$ python -q
>>> import numpy as np
>>> np.set_printoptions(precision=3, suppress=True, linewidth=100, floatmode="fixed")
>>> W0 = np.load("m.npy")
>>> W0
array([[ 1.996,  0.010,  0.993],
       [ 2.125, -0.076,  0.900],
       [ 2.480,  0.482,  1.096],
       [ 1.865, -0.227,  1.275],
       [ 2.428,  0.175,  0.969],
       [ 1.642, -0.185,  1.187],
       [ 1.941,  0.123,  1.428],
       [ 2.108, -0.273,  1.233],
       [ 0.176, -0.113,  2.381],
       [-0.277,  0.841,  2.983],
       [-0.099, -0.346,  3.223],
       [ 0.440,  0.230,  3.104],
       [-0.269,  0.126,  2.995],
       [-0.167,  0.546,  2.636],
       [ 0.251,  0.222,  3.454],
       [-0.267, -0.556,  2.969]])
>>> vec = np.array([4, -3, -3])
>>> rhs = W0 @ vec
>>> print(np.linalg.lstsq(W0, rhs)[0])
[ 4.000 -3.000 -3.000]
>>> np.linalg.solve(W0.T @ W0, W0.T @ rhs)
array([ 4.000, -3.000, -3.000])
>>> np.round(np.linalg.pinv(W0) @ W0, 3) + 0
array([[1.000, 0.000, 0.000],
       [0.000, 1.000, 0.000],
       [0.000, 0.000, 1.000]])
>>> rng = np.random.default_rng(27299)
>>> rhs = rhs + 0.02 * rng.normal(size=16)
>>> rhs
array([  4.985,   6.000,   5.205,   4.303,   6.309,   3.565,   3.172,   5.544,  -6.069, -12.611,
        -9.064,  -8.234, -10.449, -10.266, -10.048,  -8.321])
>>> coef, *_ = np.linalg.lstsq(W0, rhs)
>>> coef.round()
array([ 4.000, -3.000, -3.000])
>>> np.round(W0.T @ (rhs - W0 @ coef), 3) + 0
array([0.000, 0.000, 0.000])
>>> print([round(float(np.linalg.norm(np.linalg.solve(W0.T @ W0 + lam * np.eye(3), W0.T @ rhs))), 2) for lam in (0, 1, 10, 100)])
[5.84, 5.28, 3.91, 1.33]
>>> A2 = W0 / np.linalg.norm(W0, axis=1, keepdims=True)
>>> G = A2 @ A2.T
>>> np.linalg.norm(A2, axis=1)
array([1.000, 1.000, 1.000, 1.000, 1.000, 1.000, 1.000, 1.000, 1.000, 1.000, 1.000, 1.000, 1.000,
       1.000, 1.000, 1.000])
>>> np.round(np.degrees(np.arccos(np.clip(G[3, 7], -1, 1))), 3)
np.float64(4.063)
>>> (G - 2 * np.eye(16)).round(6).argmax(axis=1)
array([ 1,  0,  4,  5,  1,  3,  5,  3, 14, 13, 15, 14, 10,  9, 11, 10])
>>> D = np.linalg.norm(W0[:, None] - W0[None], axis=-1)
>>> D[:5, :5]
array([[0.000, 0.181, 0.684, 0.391, 0.463],
       [0.181, 0.000, 0.690, 0.481, 0.399],
       [0.684, 0.690, 0.000, 0.955, 0.336],
       [0.391, 0.481, 0.955, 0.000, 0.756],
       [0.463, 0.399, 0.336, 0.756, 0.000]])
>>> np.flatnonzero(D[14] < D.mean() / 2)
array([10, 11, 12, 14])
>>> D.mean(axis=1).argmax()
np.int64(9)
>>> K = np.load("case17.npy")
>>> print(K)
[[-0.600  1.200  1.400 -0.700]
 [-0.600 -1.300  0.200  0.700]
 [ 0.900 -0.200 -0.700 -0.700]
 [ 1.100 -0.800  0.300  0.200]]
>>> O = K.astype(float).copy()
>>> for j in range(4):
...     O[:, j] -= O[:, :j] @ (O[:, :j].T @ O[:, j])
...     O[:, j] /= np.linalg.norm(O[:, j])
... 
>>> np.round(O.T @ K, 3) + 0
array([[ 1.655, -0.604, -0.761, -0.248],
       [ 0.000,  1.856,  0.463, -1.034],
       [ 0.000,  0.000,  1.336,  0.001],
       [ 0.000,  0.000,  0.000,  0.616]])
>>> np.round(O.T @ O, 3) + 0
array([[1.000, 0.000, 0.000, 0.000],
       [0.000, 1.000, 0.000, 0.000],
       [0.000, 0.000, 1.000, 0.000],
       [0.000, 0.000, 0.000, 1.000]])
